$ python3 -q
>>> import numpy as np
>>> from numpy import linalg as LA
>>> np.set_printoptions(precision=3, suppress=True, linewidth=100)
>>> data = np.loadtxt("test13.csv", delimiter=",")
>>> data
array([[ 0.,  0.,  0.,  0.,  0.,  0.,  0.,  0.,  0.,  1.,  0.,  0.],
       [ 0.,  0.,  0.,  0.,  0.,  0.,  0.,  0.,  0.,  0.,  0.,  0.],
       [-3.,  0.,  0.,  0.,  0.,  0.,  0.,  0.,  0.,  0.,  0.,  0.],
       [ 0.,  0.,  1.,  0.,  0.,  0.,  0.,  0.,  0.,  0.,  0.,  0.],
       [ 0.,  0.,  0.,  0., -3.,  0.,  0.,  0.,  0.,  0.,  0.,  0.],
       [ 0.,  0.,  0., -2.,  0.,  0.,  0.,  0.,  0.,  0.,  0.,  0.],
       [ 0.,  0.,  0.,  0.,  0.,  0.,  0.,  0.,  0.,  0.,  3.,  0.],
       [ 0.,  0.,  0.,  0.,  0.,  0.,  0.,  0.,  2.,  0.,  0.,  0.],
       [ 0.,  0.,  0.,  0.,  0.,  1.,  0.,  0.,  0.,  0.,  0.,  0.],
       [ 0., -3.,  0.,  0.,  0.,  0.,  0.,  0.,  0.,  0.,  0.,  0.],
       [ 0.,  0.,  0.,  0.,  0.,  0.,  0.,  0.,  0.,  0.,  0.,  1.],
       [ 0.,  0.,  0.,  0.,  0.,  0., -3.,  0.,  0.,  0.,  0.,  0.]])
>>> # rows and columns are dependent
>>> left, sv, Vh = LA.svd(data)
>>> np.argmax(sv[:-1] / (sv[1:] + 1e-6)) + 1
np.int64(11)
>>> A2 = left[:, :11] @ np.diag(sv[:11]) @ Vh[:11]
>>> A2
array([[ 0.,  0.,  0.,  0.,  0.,  0.,  0.,  0.,  0.,  1.,  0.,  0.],
       [ 0.,  0.,  0.,  0.,  0.,  0.,  0.,  0.,  0.,  0.,  0.,  0.],
       [-3.,  0.,  0.,  0.,  0.,  0.,  0.,  0.,  0.,  0.,  0.,  0.],
       [ 0.,  0.,  1.,  0.,  0.,  0.,  0.,  0.,  0.,  0.,  0.,  0.],
       [ 0.,  0.,  0.,  0., -3.,  0.,  0.,  0.,  0.,  0.,  0.,  0.],
       [ 0.,  0.,  0., -2.,  0.,  0.,  0.,  0.,  0.,  0.,  0.,  0.],
       [ 0.,  0.,  0.,  0.,  0.,  0.,  0.,  0.,  0.,  0.,  3.,  0.],
       [ 0.,  0.,  0.,  0.,  0.,  0.,  0.,  0.,  2.,  0.,  0.,  0.],
       [ 0.,  0.,  0.,  0.,  0.,  1.,  0.,  0.,  0.,  0.,  0.,  0.],
       [ 0., -3.,  0.,  0.,  0.,  0.,  0.,  0.,  0.,  0.,  0.,  0.],
       [ 0.,  0.,  0.,  0.,  0.,  0.,  0.,  0.,  0.,  0.,  0.,  1.],
       [ 0.,  0.,  0.,  0.,  0.,  0., -3.,  0.,  0.,  0.,  0.,  0.]])
>>> np.round(LA.norm(data - A2) / LA.norm(data), 3)
np.float64(0.0)
>>> round(float(LA.norm(data - A2, 2)), 3), sv[11]
(0.0, np.float64(0.0))
>>> rng = np.random.default_rng(9836)
>>> labels = rng.permutation(12)
>>> labels
array([ 6, 11,  9,  4,  0,  1,  2, 10,  3,  8,  7,  5])
>>> A2 = data[labels][:, labels]
>>> np.allclose(A2, data)
False
>>> np.trace(A2)
np.float64(-3.0)
>>> np.diag(A2)
array([ 0.,  0.,  0., -3.,  0.,  0.,  0.,  0.,  0.,  0.,  0.,  0.])
>>> A = np.loadtxt("layer10.csv", delimiter=",")
>>> A
array([[ -2.711,   6.64 ,   3.956,  -1.381,  -3.099,   0.318,   2.244,  -2.398,  -6.743,   0.186,
          4.934],
       [ -1.105,  -4.191,  -3.651,  -1.468,  -0.253,  -4.862,  -3.508,   0.268,  -3.686,  -3.605,
         -8.586],
       [  0.958,  -1.72 ,  -8.383,   1.338,   1.384,  -0.672,  -7.131,   1.641,  -2.751,  -3.497,
         -2.532],
       [  2.943,   3.919,  -1.751,   4.686,  -0.327,   3.539,   1.117,   2.101,   2.436,   1.171,
         -0.356],
       [  5.27 ,   8.986,   0.795,   3.426,  -0.56 ,   2.789,  -1.319,   2.644,  -0.182,  -7.979,
         -1.355],
       [  1.8  ,  -1.554,  -6.505,  -1.304,  -0.372,   0.891,  -5.205,   2.215,   4.13 ,  -7.805,
          1.022],
       [  3.951,  -4.317,  -3.268,   2.408,   3.173,   4.129,  -0.921,   7.958,   2.715,  -0.165,
          2.568],
       [  3.473,   3.839,   2.721,  -0.255,  -1.589,   3.206,  -1.875,  -2.684,   3.436,  -2.635,
          3.541],
       [ -1.61 ,  -5.962,  -3.639,   2.135,   3.766,   1.252,   1.932,  -2.663,  -1.938,   2.896,
         -2.103],
       [ -1.243,  -8.513,   1.033,   3.296,   0.204,   0.65 ,  -1.328,   2.878,  -0.995,  -4.066,
          8.295],
       [  0.055,   1.171,   6.125,   3.487,  -3.241,   1.411,   4.306,   4.268,  -7.377,  -4.148,
         -1.329],
       [ -4.74 ,   1.402,  -2.087,   0.123,   1.101,   0.182,  -4.035,  -2.743,   2.193,   2.936,
          0.945],
       [  1.047,  -1.718, -11.38 ,  -3.546,  -1.228,   0.083,   2.454,   6.903,  -2.727,  -3.963,
         -1.902],
       [  2.938,  -6.652,   6.73 ,   4.697,   1.296,   1.758,   1.921,  -3.763,  -0.506,  -1.62 ,
          0.342],
       [ -4.173,  -3.444,  -2.424,  -3.953,   1.344,  -2.499,   1.156,  -0.479,  -5.738,   0.273,
         -2.091],
       [ -0.088,  -0.899,  -1.718,  -3.747,  -2.656,   2.182,   1.013,   5.878,  -3.33 ,   5.86 ,
          1.312],
       [  0.655,   2.713,  -2.392,  -0.439,   2.857,  -0.53 ,  -1.658,   2.266,  -2.23 ,   6.559,
         -0.887],
       [  6.733,   2.112,   7.394,  -2.49 ,  -1.438,   1.029,  -2.166,  -0.687,   1.781,  -3.757,
          3.416],
       [ -3.295,  -0.374,  -0.168,   1.271,   0.967,  -1.411,   4.585,  -4.764,  -0.201,   8.684,
         -3.923],
       [  0.253,   4.749,  -1.42 ,  -6.079,   0.887,   1.272,  -5.576,  -6.961,  10.13 ,  -7.19 ,
          0.178],
       [ -3.777,  -3.219,   0.645,   0.414,  -0.724,   0.499,  -0.315,   3.408,   0.189,   2.917,
         -2.111],
       [ -6.724,   4.547,  -1.12 ,  -1.104,   5.284,  -1.474,  -1.45 ,  -0.761,  -0.637,   2.86 ,
          4.964],
       [  2.115,  -8.619,  -0.431,   1.822,   0.583,  -3.981,  -2.205,  -1.198,   0.56 ,  -1.077,
         -7.493],
       [  4.707,   3.874,   8.911,  -3.15 ,  -2.543,  -1.357,   0.793,   1.343,   2.383,  -1.183,
         -2.814],
       [ -1.323,   1.689,   1.266,  -5.954,   1.129,  -4.055,  -3.328,  -0.109,   2.169,   0.259,
          2.561],
       [ -5.07 ,   2.67 ,  -6.195,   1.289,   0.88 ,   0.026,  -2.256,   1.767,  -5.713,   0.074,
         -1.412],
       [  0.398,  -0.601,   0.454,   3.462,  -1.576,   1.687,   1.721,   4.106,  -0.296,  -1.234,
          0.742],
       [ -1.261,  -4.283,  -5.944,   2.648,   1.13 ,  -0.778,   0.846,   1.565,   1.278,   2.92 ,
         -4.224],
       [ -1.742,   1.648,   1.826,  -2.486,  -4.617,  -2.373,  -3.232,  -1.156,   3.154,   2.511,
          1.616],
       [  3.524,  -5.447,   6.312,  -4.094,  -1.972,  -3.597,   1.437,  -2.194,  -2.053,   1.173,
         -0.129],
       [  6.611,  -4.911,  -0.034,   3.908,   1.141,  -1.594,   1.16 ,   3.531,  -3.105,  -7.535,
         -5.135],
       [ -3.525,   2.298,  -0.769,  -2.165,  -3.037,  -0.76 ,  -2.14 ,  -2.968,  -1.064,   3.894,
          1.21 ],
       [ -2.107,   1.736,  -5.146,  -0.715,  -0.448,  -0.279,  -2.058,   3.013,  -0.226,  -3.056,
         -0.48 ],
       [ -0.62 ,   0.368,  -1.876,  -0.572,   1.427,   0.521,   2.413,   5.849,  -1.332,   1.066,
          1.689],
       [  2.431,   2.604,   3.286,   1.516,  -1.65 ,  -3.776,  -0.758,  -0.276,   0.804,  -1.269,
         -0.85 ],
       [  1.999,   1.124,  -4.266,   7.381,   0.415,   8.514,   0.132,  -3.698,   6.832,  -4.694,
         -0.141],
       [ -1.861,   3.557,   0.033,   0.72 ,   1.085,  -4.455,   0.154,  -2.255,  -0.293,   3.59 ,
          1.616]])
>>> A2 = A / np.sqrt((A ** 2).mean(axis=1, keepdims=True))
>>> LA.matrix_rank(A2) == LA.matrix_rank(A)
np.True_
